$ python3 -q
>>> import numpy as np
>>> import numpy.linalg as la
>>> np.set_printoptions(precision=1, suppress=True, linewidth=160)
>>> def rnd(a):
...     return np.round(a, 1) + 0
... 
>>> rng = np.random.default_rng(55351)
>>> z = rng.integers(0, 3, 4)
>>> J = np.triu((z[:, None] == z) & (rng.random((4, 4)) < 0.8), 1).astype(int)
>>> J += J.T
>>> J
array([[0, 1, 0, 0],
       [1, 0, 1, 1],
       [0, 1, 0, 0],
       [0, 1, 0, 0]])
>>> vec = np.array([2, 1, 3, 0])
>>> a = np.maximum(J @ vec, 0)
>>> np.maximum(J @ (3 * vec), 0)
array([ 3, 15,  3,  3])
>>> J.T @ a
array([5, 3, 5, 5])
>>> print(a)
[1 5 1 1]
>>> f = np.array([3, 2, 0])
>>> arr = -2 * np.eye(3) + np.outer(f, f)
>>> print(arr)
[[ 7.  6.  0.]
 [ 6.  2.  0.]
 [ 0.  0. -2.]]
>>> vec = np.array([1, 0, 2])
>>> target = arr @ vec
>>> b, lr = np.zeros(3), 1 / la.norm(arr, 2) ** 2
>>> for i in range(30):
...     b -= lr * arr.T @ (arr @ b - target)
...     if i % 10 == 0: print(i, round(la.norm(arr @ b - target), 1))
... 
0 4.0
10 2.9
20 2.0
>>> rnd(b)
array([0.9, 0.2, 1.3])
>>> evals, V = la.eig(arr)
>>> rnd(np.sort(la.eigvals(arr @ arr)))
array([  4.,   4., 121.])
>>> rnd(np.sort(la.eigvals(arr.T)))
array([-2., -2., 11.])
>>> rnd(np.prod(evals))
np.float64(44.0)
>>> evals, V = la.eigh(arr)
>>> rnd(V.T @ arr @ V)
array([[-2.,  0.,  0.],
       [ 0., -2.,  0.],
       [ 0.,  0., 11.]])
>>> rnd(la.eigvalsh(arr @ arr))
array([  4.,   4., 121.])
>>> print(rnd(la.eigvalsh(arr + -3 * np.eye(3))))
[-5. -5.  8.]
>>> evals.sum(), np.trace(arr)
(np.float64(7.0), np.float64(7.0))
>>> np.abs(V[:, -1]).round(6).argmax()
np.int64(0)
>>> rnd(evals)
array([-2., -2., 11.])
>>> print(rnd(la.svd(arr, compute_uv=False)))
[11.  2.  2.]
>>> rnd(V @ np.diag(evals) @ V.T)
array([[ 7.,  6.,  0.],
       [ 6.,  2.,  0.],
       [ 0.,  0., -2.]])
>>> rnd(V.T @ V)
array([[1., 0., 0.],
       [0., 1., 0.],
       [0., 0., 1.]])
>>> O = arr.astype(float).copy()
>>> for j in range(3):
...     O[:, j] -= O[:, :j] @ (O[:, :j].T @ O[:, j])
...     O[:, j] /= la.norm(O[:, j])
... 
>>> rnd(O)
array([[ 0.8,  0.7,  0. ],
       [ 0.7, -0.8,  0. ],
       [ 0. ,  0. , -1. ]])
>>> F = 0.7 ** np.abs(np.subtract.outer(np.arange(3), np.arange(3)))
>>> rnd(F)
array([[1. , 0.7, 0.5],
       [0.7, 1. , 0.7],
       [0.5, 0.7, 1. ]])
>>> hat = np.triu(np.array([[7, 5, 7], [0, 4, 0], [0, 4, 4]]), 1) + np.eye(3)
>>> Y = hat @ F @ la.inv(hat)
>>> rnd(la.det(Y))
np.float64(0.3)
>>> np.trace(Y), np.trace(F)
(np.float64(3.0), np.float64(3.0))
>>> rnd(Y)
array([[  7.9, -29. , -44.5],
       [  0.7,  -2.5,  -4.2],
       [  0.5,  -1.7,  -2.4]])
>>> evals, V = la.eigvalsh(F)
Traceback (most recent call last):
  File "<python-input-46>", line 1, in <module>
    evals, V = la.eigvalsh(F)
    ^^^^^^^^
ValueError: too many values to unpack (expected 2)
>>> evals, V = la.eigh(F)
>>> np.unique(evals.round(6) + 0, return_counts=True)[1]
array([1, 1, 1])
>>> rnd(V @ np.diag(evals) @ V.T)
array([[1. , 0.7, 0.5],
       [0.7, 1. , 0.7],
       [0.5, 0.7, 1. ]])
>>> rnd(V.T @ F @ V)
array([[0.2, 0. , 0. ],
       [0. , 0.5, 0. ],
       [0. , 0. , 2.3]])
>>> np.abs(V[:, -1]).round(6).argmax()
np.int64(1)
>>> rnd(evals)
array([0.2, 0.5, 2.3])
>>> rnd(la.svd(F, compute_uv=False))
array([2.3, 0.5, 0.2])
>>> evals.sum(), np.trace(F)
(np.float64(3.0), np.float64(3.0))
>>> vec = np.array([1, 3, 3])
>>> target = F @ vec
>>> b, lr = np.zeros(3), 1 / la.norm(F, 2) ** 2
>>> for i in range(40):
...     b -= lr * F.T @ (F @ b - target)
...     if i % 10 == 0: print(i, round(la.norm(F @ b - target), 1))
... 
0 0.7
10 0.4
20 0.3
30 0.2
>>> rnd(b)
array([1.3, 2.7, 3.1])
>>> rnd(la.cond(F))
np.float64(10.1)
>>> vec = np.array([-1, -1, 0])
>>> target = F @ vec
>>> rnd(target)
array([-1.7, -1.7, -1.2])
>>> rnd(la.solve(F.T, F[0]))
array([1., 0., 0.])
>>> rnd(la.solve(F, target))
array([-1., -1.,  0.])
>>> Y = F + rng.integers(-2, 3, (3, 1)) @ rng.integers(-2, 3, (1, 3))
>>> rnd(Y)
array([[ 1. , -1.3,  0.5],
       [ 0.7, -1. ,  0.7],
       [ 0.5,  1.7,  1. ]])
>>> np.abs(Y - F).sum(axis=1)
array([2., 2., 1.])
>>> sig = 5 * 0.9 ** np.arange(3)
>>> E = rng.normal(size=(29, 3)) * rng.permutation(sig)
>>> rnd(E)
array([[ 1.8, -1.7, -1.8],
       [-8. ,  4.5, -6.2],
       [ 5.9, -1.3, -0.7],
       [ 7.8,  5.8,  2.1],
       [ 8.7,  3.1, -2.9],
       [-0.5,  5.2, -1.9],
       [ 3.1,  1.8, -1.2],
       [ 5. ,  3. ,  3.3],
       [-7.1,  4.5,  4.9],
       [-3.6, -3.4,  1.5],
       [-3.9,  0. , -0.2],
       [-2.2,  0.4, -2.2],
       [ 0.9,  2.1,  2.8],
       [-6. ,  5.1,  4.5],
       [ 8.1, -6.5, -6. ],
       [-0.8,  3.2,  8.3],
       [-8.4,  1.5, -1.2],
       [ 2.3, -0.3,  9. ],
       [ 1.1,  0.7, -5.2],
       [-2.8, -5.3,  4. ],
       [-2.2, -4.4,  6.7],
       [-3.7,  4.8,  2.5],
       [-2.7,  0.2,  2.8],
       [ 0.8, -3.6,  4.1],
       [-2.3,  7.4, -1.3],
       [-8.4, -1. ,  5.1],
       [ 9.2, -4.6, -0.9],
       [ 4.8,  3.2,  1.4],
       [-9.7, -3.6, -0.9]])
>>> O, Rm = la.qr(E)
>>> rnd(O @ Rm)
array([[ 1.8, -1.7, -1.8],
       [-8. ,  4.5, -6.2],
       [ 5.9, -1.3, -0.7],
       [ 7.8,  5.8,  2.1],
       [ 8.7,  3.1, -2.9],
       [-0.5,  5.2, -1.9],
       [ 3.1,  1.8, -1.2],
       [ 5. ,  3. ,  3.3],
       [-7.1,  4.5,  4.9],
       [-3.6, -3.4,  1.5],
       [-3.9,  0. , -0.2],
       [-2.2,  0.4, -2.2],
       [ 0.9,  2.1,  2.8],
       [-6. ,  5.1,  4.5],
       [ 8.1, -6.5, -6. ],
       [-0.8,  3.2,  8.3],
       [-8.4,  1.5, -1.2],
       [ 2.3, -0.3,  9. ],
       [ 1.1,  0.7, -5.2],
       [-2.8, -5.3,  4. ],
       [-2.2, -4.4,  6.7],
       [-3.7,  4.8,  2.5],
       [-2.7,  0.2,  2.8],
       [ 0.8, -3.6,  4.1],
       [-2.3,  7.4, -1.3],
       [-8.4, -1. ,  5.1],
       [ 9.2, -4.6, -0.9],
       [ 4.8,  3.2,  1.4],
       [-9.7, -3.6, -0.9]])
>>> print(O.shape, Rm.shape)
(29, 3) (3, 3)
>>> M = np.load("w.npy")
>>> M
array([[ 8.2,  0.2, -0.4],
       [ 0.2,  1. , -0.5],
       [-0.4, -0.5,  8.8]])
>>> Y = M / la.norm(M, axis=1, keepdims=True)
>>> C2 = Y @ Y.T
>>> rnd(C2)
array([[ 1. ,  0.2, -0.1],
       [ 0.2,  1. , -0.5],
       [-0.1, -0.5,  1. ]])
>>> rnd(la.norm(Y, axis=1))
array([1., 1., 1.])
>>> np.argwhere(np.triu(np.abs(C2) > 0.95, 1))
array([], shape=(0, 2), dtype=int64)
>>> print((np.abs(C2) > 0.9).astype(int))
[[1 0 0]
 [0 1 0]
 [0 0 1]]
>>> (C2 - 2 * np.eye(3)).round(6).argmax(axis=1)
array([1, 0, 0])
>>> rnd(np.degrees(np.arccos(np.clip(C2[0, 2], -1, 1))))
np.float64(95.5)
>>> Y = M / np.sqrt((M ** 2).mean(axis=1, keepdims=True))
>>> rnd(la.norm(Y, axis=1))
array([1.7, 1.7, 1.7])
>>> la.matrix_rank(M - M.mean(axis=1, keepdims=True))
np.int64(2)
>>> mat = np.array([[98, 52, 24], [52, 122, 45], [24, 45, 19]])
>>> evals, V = la.eigh(mat)
>>> np.abs(V[:, -1]).round(6).argmax()
np.int64(1)
>>> rnd(V @ np.diag(evals) @ V.T)
array([[ 98.,  52.,  24.],
       [ 52., 122.,  45.],
       [ 24.,  45.,  19.]])
>>> evals.sum(), np.trace(mat)
(np.float64(239.0), np.int64(239))
>>> (evals > 1e-8).sum(), (evals < -1e-8).sum()
(np.int64(3), np.int64(0))
>>> rnd(la.eigvalsh(mat + -2 * np.eye(3)))
array([ -0.1,  56. , 177.1])
>>> rnd(la.eigvalsh(mat @ mat))
array([    3.5,  3362.8, 32092.7])
>>> print(rnd(np.abs(V[:, -1])))
[0.6 0.8 0.3]
>>> vec = np.array([2, -2, 2])
>>> target = mat @ vec
>>> print(target)
[140 -50  -4]
>>> rnd(la.solve(mat, target))
array([ 2., -2.,  2.])
>>> rnd(la.solve(mat, 2 * target))
array([ 4., -4.,  4.])
>>> print(rnd(la.solve(mat.T, mat[0])))
[1. 0. 0.]
>>> U, sig, VT = la.svd(mat)
>>> np.argmax(sig[:-1] / (sig[1:] + 1e-6)) + 1
np.int64(2)
>>> Y = U[:, :2] @ np.diag(sig[:2]) @ VT[:2]
>>> rnd(Y)
array([[ 98. ,  52. ,  24.1],
       [ 52. , 121.8,  45.6],
       [ 24.1,  45.6,  17.3]])
>>> rnd(la.norm(mat - Y, 2)), rnd(sig[2])
(np.float64(1.9), np.float64(1.9))
>>> rnd(la.norm(mat - Y) / la.norm(mat))
np.float64(0.0)
>>> evals, V = la.eigh(Y)
>>> vec = np.array([3, 2, 3])
>>> print(rnd(V * np.abs(evals) @ V.T))
[[ 98.   52.   24.1]
 [ 52.  121.8  45.6]
 [ 24.1  45.6  17.3]]
>>> rnd(V * np.maximum(evals, 0) @ V.T)
array([[ 98. ,  52. ,  24.1],
       [ 52. , 121.8,  45.6],
       [ 24.1,  45.6,  17.3]])
>>> data = np.load("layer6.npy")
>>> data
array([[0., 0., 1., 0.],
       [0., 2., 1., 0.],
       [3., 2., 1., 0.],
       [0., 0., 0., 6.]])
>>> blk = np.stack([data, 5 * data, data[::-1]])
>>> blk.shape
(3, 4, 4)
>>> (blk @ data.T).shape
(3, 4, 4)
>>> rnd(la.norm(blk, axis=(1, 2)))
array([ 7.5, 37.4,  7.5])
>>> blk.sum(axis=0)
array([[ 0.,  0.,  6.,  6.],
       [ 3., 14.,  7.,  0.],
       [18., 14.,  7.,  0.],
       [ 0.,  0.,  1., 36.]])
>>> print(np.einsum("bij,cij->bc", blk, blk))
[[  56.  280.   10.]
 [ 280. 1400.   50.]
 [  10.   50.   56.]]
>>> la.matrix_rank(blk)
array([4, 4, 4])
>>> K = np.loadtxt("out0.csv", delimiter=",")
>>> print(rnd(K))
[[-0.8  0.2 -0.5]
 [ 0.3 -0.1 -0.8]
 [ 0.4  0.6 -0.2]
 [ 0.1 -0.8 -0.2]]
>>> rnd(K.T @ K)
array([[1., 0., 0.],
       [0., 1., 0.],
       [0., 0., 1.]])
>>> print(rnd(K @ K.T))
[[ 0.9  0.1 -0.2 -0.1]
 [ 0.1  0.8  0.3  0.3]
 [-0.2  0.3  0.6 -0.4]
 [-0.1  0.3 -0.4  0.6]]
>>> print(rnd(la.pinv(K)))
[[-0.8  0.3  0.4  0.1]
 [ 0.2 -0.1  0.6 -0.8]
 [-0.5 -0.8 -0.2 -0.2]]
>>> hat = K @ la.solve(K.T @ K, K.T)
>>> rnd(np.diag(hat))
array([0.9, 0.8, 0.6, 0.6])
>>> rnd(la.eigvalsh(hat))
array([0., 1., 1., 1.])
>>> print(rnd(hat @ K[:, 1]))
[ 0.2 -0.1  0.6 -0.8]
>>> U, sig, VT = la.svd(K, full_matrices=False)
>>> rnd(U.T @ U)
array([[1., 0., 0.],
       [0., 1., 0.],
       [0., 0., 1.]])
>>> (sig > 1e-8).sum()
np.int64(3)
>>> print(rnd(U.T @ K @ VT.T))
[[1. 0. 0.]
 [0. 1. 0.]
 [0. 0. 1.]]
>>> sig / sig[0]
array([1., 1., 1.])
>>> f, g = K[2], K[0]
>>> print(rnd(f @ f))
0.6
>>> pr = (f @ g) / (f @ f) * f
>>> rnd(pr)
array([-0.1, -0.2,  0. ])
>>> rnd(g - pr)
array([-0.7,  0.4, -0.5])
>>> la.matrix_rank(np.outer(f, g))
np.int64(1)
>>> O = K.astype(float).copy()
>>> for j in range(3):
...     O[:, j] -= O[:, :j] @ (O[:, :j].T @ O[:, j])
...     O[:, j] /= la.norm(O[:, j])
... 
>>> rnd(O)
array([[-0.8,  0.2, -0.5],
       [ 0.3, -0.1, -0.8],
       [ 0.4,  0.6, -0.2],
       [ 0.1, -0.8, -0.2]])
>>> rnd(O.T @ O)
array([[1., 0., 0.],
       [0., 1., 0.],
       [0., 0., 1.]])
